>>> import numpy as np
>>> import numpy.linalg as la
>>> np.set_printoptions(suppress=True, linewidth=120)
>>> def rd(a):
...     return np.round(a, 3) + 0
... 
>>> feats = np.load("out7.npy")
>>> rd(feats)
array([[ 2.908, -4.093, -8.642,  0.31 ],
       [ 8.338,  5.15 ,  1.676,  1.076],
       [ 0.7  ,  5.608,  8.249,  0.148],
       [-4.712,  2.982,  8.283, -0.543],
       [-6.67 , -6.014, -4.308, -0.882],
       [-9.097, -2.43 ,  3.168, -1.139],
       [ 1.685, -4.704, -8.661,  0.154],
       [ 3.366, -3.837, -8.591,  0.369],
       [-0.24 , -5.462, -8.373, -0.09 ],
       [ 5.445,  6.223,  5.575,  0.735],
       [-6.818,  1.236,  7.163, -0.82 ],
       [-3.688, -6.208, -6.898, -0.52 ],
       [ 5.137,  6.244,  5.844,  0.697],
       [ 5.899, -2.074, -7.772,  0.698],
       [ 2.022, -4.546, -8.672,  0.197],
       [-1.202, -5.751, -8.089, -0.211]])
>>> Uu, sv, Vt = la.svd(feats)
>>> rd(sv)
array([33.582, 21.731,  0.   ,  0.   ])
>>> A2 = Uu[:, :2] @ np.diag(sv[:2]) @ Vt[:2]
>>> rd(la.norm(feats - A2) / la.norm(feats))
np.float64(0.0)
>>> rd(la.norm(feats - A2, 2)), rd(sv[2])
(np.float64(0.0), np.float64(0.0))
>>> la.matrix_rank(A2)
np.int64(2)
>>> r0 = np.array([2, -1, 0, 0])
>>> W0 = np.array([np.roll(r0, i) for i in range(4)])
>>> W0
array([[ 2, -1,  0,  0],
       [ 0,  2, -1,  0],
       [ 0,  0,  2, -1],
       [-1,  0,  0,  2]])
>>> vec = np.array([2, 2, 1, 1])
>>> rhs = W0 @ vec
>>> beta, lr = np.zeros(4), 1 / la.norm(W0, 2) ** 2
>>> for i in range(25):
...     beta -= lr * W0.T @ (W0 @ beta - rhs)
...     if i % 5 == 0: print(i, round(la.norm(W0 @ beta - rhs), 3))
... 
0 2.846
5 1.48
10 0.821
15 0.456
20 0.253
>>> rd(la.cond(W0))
np.float64(3.0)
>>> rd(beta)
array([1.921, 1.921, 0.921, 0.921])
>>> O, R = la.qr(W0)
>>> rd(np.abs(np.diag(R)))
array([2.236, 2.049, 2.012, 1.627])
>>> rd(R)
array([[-2.236,  0.894,  0.   ,  0.894],
       [ 0.   , -2.049,  0.976,  0.39 ],
       [ 0.   ,  0.   , -2.012,  1.183],
       [ 0.   ,  0.   ,  0.   ,  1.627]])
>>> np.allclose(R.T @ R, W0.T @ W0)
True
>>> np.kron(np.eye(2, dtype=int), W0)
array([[ 2, -1,  0,  0,  0,  0,  0,  0],
       [ 0,  2, -1,  0,  0,  0,  0,  0],
       [ 0,  0,  2, -1,  0,  0,  0,  0],
       [-1,  0,  0,  2,  0,  0,  0,  0],
       [ 0,  0,  0,  0,  2, -1,  0,  0],
       [ 0,  0,  0,  0,  0,  2, -1,  0],
       [ 0,  0,  0,  0,  0,  0,  2, -1],
       [ 0,  0,  0,  0, -1,  0,  0,  2]])
>>> rd(la.eigvals(W0))
array([1.+0.j, 2.+1.j, 2.-1.j, 3.+0.j])
>>> rd(np.poly(W0))
array([  1.,  -8.,  24., -32.,  15.])
>>> np.einsum("ii->", W0)
np.int64(8)
>>> M = np.loadtxt("arr.csv", delimiter=",")
>>> rd(M)
array([[ 0.   ,  0.001,  0.013,  0.01 , -0.011],
       [ 0.001, -0.001, -0.02 , -0.016,  0.018],
       [ 0.013, -0.02 , -0.415, -0.333,  0.362],
       [ 0.01 , -0.016, -0.333, -0.268,  0.291],
       [-0.011,  0.018,  0.362,  0.291, -0.316]])
>>> np.allclose(M[:-1].T @ la.lstsq(M[:-1].T, M[-1])[0], M[-1])
True
>>> evals, vecs = la.eigh(M)
>>> rd(evals)
array([-1.,  0.,  0.,  0.,  0.])
>>> np.unique(evals.round(6) + 0, return_counts=True)[1]
array([1, 4])
>>> rd(vecs.T @ M @ vecs)
array([[-1.,  0.,  0.,  0.,  0.],
       [ 0.,  0.,  0.,  0.,  0.],
       [ 0.,  0.,  0.,  0.,  0.],
       [ 0.,  0.,  0.,  0.,  0.],
       [ 0.,  0.,  0.,  0.,  0.]])
>>> rd(evals.sum()), np.trace(M)
(np.float64(-1.0), np.float64(-1.0))
>>> rd(vecs.T @ vecs)
array([[1., 0., 0., 0., 0.],
       [0., 1., 0., 0., 0.],
       [0., 0., 1., 0., 0.],
       [0., 0., 0., 1., 0.],
       [0., 0., 0., 0., 1.]])
>>> Uu, sv, Vt = la.svd(M)
>>> rd(sv)
array([1., 0., 0., 0., 0.])
>>> A2 = Uu[:, :1] @ np.diag(sv[:1]) @ Vt[:1]
>>> rd(la.norm(M - A2) / la.norm(M))
np.float64(0.0)
>>> la.matrix_rank(M, rtol=0.05)
np.int64(1)
>>> rd(np.abs(M - A2).max())
np.float64(0.0)
>>> rd(A2)
array([[ 0.   ,  0.001,  0.013,  0.01 , -0.011],
       [ 0.001, -0.001, -0.02 , -0.016,  0.018],
       [ 0.013, -0.02 , -0.415, -0.333,  0.362],
       [ 0.01 , -0.016, -0.333, -0.268,  0.291],
       [-0.011,  0.018,  0.362,  0.291, -0.316]])
>>> rd(la.norm(M - A2, 2)), rd(sv[1])
(np.float64(0.0), np.float64(0.0))
>>> mat = np.load("x.npy")
>>> mat
array([[-2.029,  6.027,  4.008, -7.976,  7.996],
       [ 1.998, -6.032, -3.995,  7.979, -8.005],
       [-0.049,  0.025,  0.019, -0.008,  0.014],
       [-1.014,  3.028,  2.   , -4.024,  4.025]])
>>> Uu, sv, Vt = la.svd(mat)
>>> rd(sv)
array([20.365,  0.053,  0.016,  0.01 ])
>>> A2 = Uu[:, :1] @ np.diag(sv[:1]) @ Vt[:1]
>>> la.matrix_rank(A2)
np.int64(1)
>>> rd(la.norm(mat - A2, 2)), rd(sv[1])
(np.float64(0.053), np.float64(0.053))
>>> rd(np.abs(mat - A2).max())
np.float64(0.044)
>>> A = np.load("layer13.npy")
>>> A
array([[ 0.1,  0.1,  0.5],
       [-1.6,  0.3, -0.7],
       [ 0.1, -0.5,  0. ],
       [-0.7, -0.7,  0. ],
       [-2. , -2.5, -4. ],
       [-2.1, -2.3,  0.1],
       [-0.6, -1.3,  0.3],
       [ 0.5,  0.1, -0.3],
       [ 0.3,  0.4,  0.7],
       [-0.6, -0.1,  1. ],
       [-0.7,  0.8, -0.6],
       [ 0.4, -0.2,  0.4],
       [-1.6,  0.2, -0.2],
       [ 0. ,  1.7,  1. ],
       [-0.3,  0.5,  0.7],
       [ 1. , -1.5, -0.2],
       [ 0.2, -0.3, -0.7],
       [-1. ,  0.5, -1.1],
       [ 0.2,  0.3,  0.2],
       [ 1.5, -0.1, -0.5]])
>>> lab = A[:, 2] > np.median(A[:, 2])
>>> r0 = A[lab].mean(axis=0) - A[~lab].mean(axis=0)
>>> (((A - A.mean(axis=0)) @ r0 > 0) == lab).mean()
np.float64(0.85)
>>> ((A - A.mean(axis=0)) @ r0 > 0).astype(int)
array([1, 0, 1, 1, 0, 0, 1, 0, 1, 1, 0, 1, 0, 1, 1, 0, 0, 0, 1, 0])
>>> arr = np.array([[0, 0, 3, 0, 0],
...     [0, 0, 0, 0, 2],
...     [0, 1, 0, 0, 0],
...     [0, 0, 0, 3, 0],
...     [2, 0, 0, 0, 0]])
>>> arr
array([[0, 0, 3, 0, 0],
       [0, 0, 0, 0, 2],
       [0, 1, 0, 0, 0],
       [0, 0, 0, 3, 0],
       [2, 0, 0, 0, 0]])
>>> A2 = np.array([[2, -1], [-2, 2]])
>>> W2 = np.kron(A2, arr)
>>> W2.shape
(10, 10)
>>> la.matrix_rank(W2)
np.int64(10)
>>> rd(la.norm(W2, 2)), rd(la.norm(A2, 2) * la.norm(arr, 2))
(np.float64(10.685), np.float64(10.685))
>>> np.allclose(arr, arr.T)
False
>>> rd(np.sort(np.abs(la.eigvals(arr))))
array([1.861, 1.861, 1.861, 1.861, 3.   ])
>>> (arr - arr.T) / 2
array([[ 0. ,  0. ,  1.5,  0. , -1. ],
       [ 0. ,  0. , -0.5,  0. ,  1. ],
       [-1.5,  0.5,  0. ,  0. ,  0. ],
       [ 0. ,  0. ,  0. ,  0. ,  0. ],
       [ 1. , -1. ,  0. ,  0. ,  0. ]])
>>> rd(la.det(arr))
np.float64(-36.0)
>>> arr @ arr
array([[0, 3, 0, 0, 0],
       [4, 0, 0, 0, 0],
       [0, 0, 0, 0, 2],
       [0, 0, 0, 9, 0],
       [0, 0, 6, 0, 0]])
>>> rd(la.pinv(arr))
array([[0.   , 0.   , 0.   , 0.   , 0.5  ],
       [0.   , 0.   , 1.   , 0.   , 0.   ],
       [0.333, 0.   , 0.   , 0.   , 0.   ],
       [0.   , 0.   , 0.   , 0.333, 0.   ],
       [0.   , 0.5  , 0.   , 0.   , 0.   ]])
>>> rd(la.svd(arr, compute_uv=False))
array([3., 3., 2., 2., 1.])
>>> arr @ arr
array([[0, 3, 0, 0, 0],
       [4, 0, 0, 0, 0],
       [0, 0, 0, 0, 2],
       [0, 0, 0, 9, 0],
       [0, 0, 6, 0, 0]])
>>> (la.matrix_power((arr != 0) + (arr.T != 0) + np.eye(5), 5) > 0).astype(int)
array([[1, 1, 1, 0, 1],
       [1, 1, 1, 0, 1],
       [1, 1, 1, 0, 1],
       [0, 0, 0, 1, 0],
       [1, 1, 1, 0, 1]])
>>> rd(np.sort(la.eigvals(arr).real))
array([-1.861,  0.   ,  0.   ,  1.861,  3.   ])
>>> (arr != 0).astype(int)
array([[0, 0, 1, 0, 0],
       [0, 0, 0, 0, 1],
       [0, 1, 0, 0, 0],
       [0, 0, 0, 1, 0],
       [1, 0, 0, 0, 0]])
>>> X = np.load("test8.npy")
>>> X
array([[ -4.108,   0.31 ,   6.698,  -2.317],
       [ -5.146,   2.002,   4.659,  -3.001],
       [  3.231,   1.932,  -0.208,   9.875],
       [ -1.52 ,  -0.578,  -1.127,  -5.788],
       [  0.037,   0.377,   5.636, -13.369],
       [ -1.612,  -5.274,   2.337,  -2.248],
       [  1.397,   1.6  ,   2.885,   4.714],
       [ -1.222,   8.882,  -6.41 ,   1.269],
       [  4.49 ,   5.868,  -2.779,  -3.391],
       [  2.006,  -2.246,  -1.951,   0.067],
       [ -0.77 ,  11.042,  -5.144,  -3.269],
       [  2.737,   4.586,   8.285,  -8.567],
       [ -4.846,   0.878,   0.477,  -8.006],
       [ -4.216,   5.448,   1.502,  -4.351],
       [ -3.413,  -3.162,  -2.109,  -3.749],
       [ -4.865,  -4.134,  -6.242,   2.068],
       [  4.903,   1.461,   0.862,  -2.893],
       [ -3.619,   1.236,  -1.459,  -1.808],
       [  3.242,   2.244,   8.609,  -2.63 ]])
>>> cen = (X - X.mean(axis=0)) / X.std(axis=0)
>>> np.argwhere(np.abs(cen) > 2)
array([[ 2,  3],
       [ 4,  3],
       [10,  1]])
>>> rd(cen.std(axis=0))
array([1., 1., 1., 1.])
>>> beta = la.lstsq(np.delete(cen, 1, axis=1), cen[:, 1])[0]
>>> np.abs(beta).argmax()
np.int64(0)
>>> rd(beta)
array([ 0.291, -0.243, -0.167])
